$ python3 -q
>>> import numpy as np
>>> import numpy.linalg as la
>>> np.set_printoptions(precision=3, suppress=True, linewidth=120, sign=" ")
>>> tidy = lambda a: np.round(a, 3) + 0
>>> M = np.array([[0, 0, 0, 1, 0, 0, 0],
...     [0, 0, 1, 0, 0, 1, 1],
...     [0, 1, 0, 1, 1, 0, 1],
...     [1, 0, 1, 0, 0, 0, 0],
...     [0, 0, 1, 0, 0, 1, 0],
...     [0, 1, 0, 0, 1, 0, 0],
...     [0, 1, 1, 0, 0, 0, 0]])
>>> print(M)
[[ 0  0  0  1  0  0  0]
 [ 0  0  1  0  0  1  1]
 [ 0  1  0  1  1  0  1]
 [ 1  0  1  0  0  0  0]
 [ 0  0  1  0  0  1  0]
 [ 0  1  0  0  1  0  0]
 [ 0  1  1  0  0  0  0]]
>>> # symmetric, so the eigenvalues are real
>>> th = np.radians(180)
>>> r_ = np.eye(7)
>>> r_[6, 6] = r_[4, 4] = np.cos(th)
>>> r_[6, 4], r_[4, 6] = -np.sin(th), np.sin(th)
>>> print(tidy(r_))
[[ 1.  0.  0.  0.  0.  0.  0.]
 [ 0.  1.  0.  0.  0.  0.  0.]
 [ 0.  0.  1.  0.  0.  0.  0.]
 [ 0.  0.  0.  1.  0.  0.  0.]
 [ 0.  0.  0.  0. -1.  0.  0.]
 [ 0.  0.  0.  0.  0.  1.  0.]
 [ 0.  0.  0.  0.  0.  0. -1.]]
>>> out = M @ r_.T
>>> print(np.abs(out - M).max(axis=0))
[ 0.  0.  0.  0.  2.  0.  2.]
>>> print(tidy(out))
[[ 0.  0.  0.  1.  0.  0.  0.]
 [ 0.  0.  1.  0.  0.  1. -1.]
 [ 0.  1.  0.  1. -1.  0. -1.]
 [ 1.  0.  1.  0.  0.  0.  0.]
 [ 0.  0.  1.  0.  0.  1.  0.]
 [ 0.  1.  0.  0. -1.  0.  0.]
 [ 0.  1.  1.  0.  0.  0.  0.]]
>>> print(np.allclose(la.norm(M, axis=1), la.norm(out, axis=1)))
True
>>> print(tidy(la.det(r_)), np.trace(r_))
1.0 3.0
>>> print(M - M[0])
[[ 0  0  0  0  0  0  0]
 [ 0  0  1 -1  0  1  1]
 [ 0  1  0  0  1  0  1]
 [ 1  0  1 -1  0  0  0]
 [ 0  0  1 -1  0  1  0]
 [ 0  1  0 -1  1  0  0]
 [ 0  1  1 -1  0  0  0]]
>>> print(np.count_nonzero(M))
16
>>> print(M.shape)
(7, 7)
>>> print(la.matrix_rank(M))
6
>>> M[7]
Traceback (most recent call last):
  File "<python-input-21>", line 1, in <module>
    M[7]
    ~^^^
IndexError: index 7 is out of bounds for axis 0 with size 7
>>> print(tidy(la.svd(M, compute_uv=False)))
[ 2.62   2.184  1.396  1.131  0.834  0.663  0.   ]
>>> np.zeros(7, 7)
Traceback (most recent call last):
  File "<python-input-23>", line 1, in <module>
    np.zeros(7, 7)
    ~~~~~~~~^^^^^^
TypeError: Cannot interpret '7' as a data type
>>> print(np.abs(M).max())
1
>>> print(tidy(la.norm(M)))
4.0
>>> Uu, sig, vt = la.svd(M)
>>> print(tidy(sig))
[ 2.62   2.184  1.396  1.131  0.834  0.663  0.   ]
>>> out = Uu[:, :6] @ np.diag(sig[:6]) @ vt[:6]
>>> print(la.matrix_rank(out))
6
>>> vals, evecs = la.eigvalsh(M)
Traceback (most recent call last):
  File "<python-input-30>", line 1, in <module>
    vals, evecs = la.eigvalsh(M)
    ^^^^^^^^^^^
ValueError: too many values to unpack (expected 2)
>>> vals, evecs = la.eigh(M)
>>> print(tidy(np.abs(evecs[:, -1])))
[ 0.096  0.488  0.563  0.252  0.335  0.314  0.401]
>>> print(tidy(vals.sum()), np.trace(M))
0.0 0
>>> print((vals > 1e-8).sum(), (vals < -1e-8).sum())
3 3
>>> print(tidy(vals))
[-2.184 -1.396 -0.834  0.     0.663  1.131  2.62 ]
>>> print(tidy(la.svd(M, compute_uv=False)))
[ 2.62   2.184  1.396  1.131  0.834  0.663  0.   ]
>>> print(tidy(evecs.T @ M @ evecs))
[[-2.184  0.     0.     0.     0.     0.     0.   ]
 [ 0.    -1.396  0.     0.     0.     0.     0.   ]
 [ 0.     0.    -0.834  0.     0.     0.     0.   ]
 [ 0.     0.     0.     0.     0.     0.     0.   ]
 [ 0.     0.     0.     0.     0.663  0.     0.   ]
 [ 0.     0.     0.     0.     0.     1.131  0.   ]
 [ 0.     0.     0.     0.     0.     0.     2.62 ]]
>>> print(tidy(evecs.T @ evecs))
[[ 1.  0.  0.  0.  0.  0.  0.]
 [ 0.  1.  0.  0.  0.  0.  0.]
 [ 0.  0.  1.  0.  0.  0.  0.]
 [ 0.  0.  0.  1.  0.  0.  0.]
 [ 0.  0.  0.  0.  1.  0.  0.]
 [ 0.  0.  0.  0.  0.  1.  0.]
 [ 0.  0.  0.  0.  0.  0.  1.]]
>>> X = np.array([[5, 8, -7, -8, 4, -8],
...     [-2, -3, 9, -4, -6, -8],
...     [-5, -1, -1, -6, 3, 4],
...     [-7, 6, 4, 4, 3, 7],
...     [-3, 9, -3, 7, 3, 8],
...     [8, 6, -8, 8, -2, 1]])
>>> print(X)
[[ 5  8 -7 -8  4 -8]
 [-2 -3  9 -4 -6 -8]
 [-5 -1 -1 -6  3  4]
 [-7  6  4  4  3  7]
 [-3  9 -3  7  3  8]
 [ 8  6 -8  8 -2  1]]
>>> print(la.matrix_power(X, 4))
[[  7043 -16313 -16028  -4777   5016   6093]
 [ 16594  20366 -18516  18959   3606   2467]
 [ -1855   3580   6518   -987  -3147  -5927]
 [ -1957   4476   1026  10118  -1991   8141]
 [ -6525 -11148   3034    170  -1799   9649]
 [ -5576 -24806   -872 -14424   2274   5291]]
>>> print(tidy(np.sort(np.abs(la.eigvals(X)))))
[  2.492   4.606   4.606   8.826  13.422  13.422]
>>> print(tidy(la.det(X)))
84036.0
>>> print(X @ X)
[[  24  -37   64  -98  -45 -164]
 [ -67 -142   44 -148   23   -8]
 [  47  -21  -38   79  -34   30]
 [ -48   15   50  101  -45   83]
 [ -12   69   60  119  -61   21]
 [  26   90   36  -14  -12 -103]]
>>> X.inv()
Traceback (most recent call last):
  File "<python-input-45>", line 1, in <module>
    X.inv()
    ^^^^^
AttributeError: 'numpy.ndarray' object has no attribute 'inv'
>>> print(tidy(np.abs(la.eigvals(X)).max()))
13.422
>>> x0 = np.array([-2, 9, 1, -6, -9, 7])
>>> y = X @ x0
>>> beta, lr = np.zeros(6), 1 / la.norm(X, 2) ** 2
>>> for i in range(150):
...     beta -= lr * X.T @ (X @ beta - y)
...     if i % 50 == 0: print(i, round(la.norm(X @ beta - y), 3))
... 
0 60.787
50 17.697
100 10.043
>>> print(tidy(la.cond(X)))
41.235
>>> print(tidy(beta))
[-5.244  7.69  -1.017 -3.372 -7.188  3.642]
>>> arr = np.loadtxt("block3.csv", delimiter=",")
>>> print(arr)
[[ 4.  1.  1.  1.  1.  1.]
 [ 1.  4.  1.  1.  1.  1.]
 [ 1.  1.  4.  1.  1.  1.]
 [ 1.  1.  1.  4.  1.  1.]
 [ 1.  1.  1.  1.  4.  1.]
 [ 1.  1.  1.  1.  1.  4.]]
>>> # symmetric, so the eigenvalues are real
>>> rng = np.random.default_rng(12196)
>>> out = arr + rng.integers(-2, 3, (6, 1)) @ rng.integers(-2, 3, (1, 6))
>>> print(out)
[[ 4.  1.  5. -1.  3. -1.]
 [ 1.  4. -1.  2.  0.  2.]
 [ 1.  1.  4.  1.  1.  1.]
 [ 1.  1.  5.  2.  3. -1.]
 [ 1.  1.  5. -1.  6. -1.]
 [ 1.  1.  1.  1.  1.  4.]]
>>> print(la.matrix_rank(out - arr, tol=1e-8))
1
>>> print(out @ out)
[[23. 14. 48. -3. 31. -3.]
 [11. 20.  9. 12. 10. 12.]
 [12. 12. 31.  7. 17.  7.]
 [14. 14. 48.  6. 31. -3.]
 [14. 14. 48. -3. 40. -3.]
 [12. 12. 22.  7. 17. 16.]]
>>> print(tidy(la.det(out)))
1782.0
>>> print(tidy(la.matrix_power(out, 4)))
[[ 1615.  1534.  3996.   303.  2765.   303.]
 [ 1033.  1114.  2307.   396.  1670.   396.]
 [ 1200.  1200.  2951.   365.  2035.   365.]
 [ 1534.  1534.  3996.   384.  2765.   303.]
 [ 1534.  1534.  3996.   303.  2846.   303.]
 [ 1200.  1200.  2870.   365.  2035.   446.]]
>>> print((out - out.T) / 2)
[[ 0.   0.   2.  -1.   1.  -1. ]
 [ 0.   0.  -1.   0.5 -0.5  0.5]
 [-2.   1.   0.  -2.  -2.   0. ]
 [ 1.  -0.5  2.   0.   2.  -1. ]
 [-1.   0.5  2.  -2.   0.  -1. ]
 [ 1.  -0.5  0.   1.   1.   0. ]]
>>> print(tidy(np.sort(np.abs(la.eigvals(out)))))
[ 2.258  3.     3.     3.     3.     9.742]
>>> print(np.trace(out))
24.0
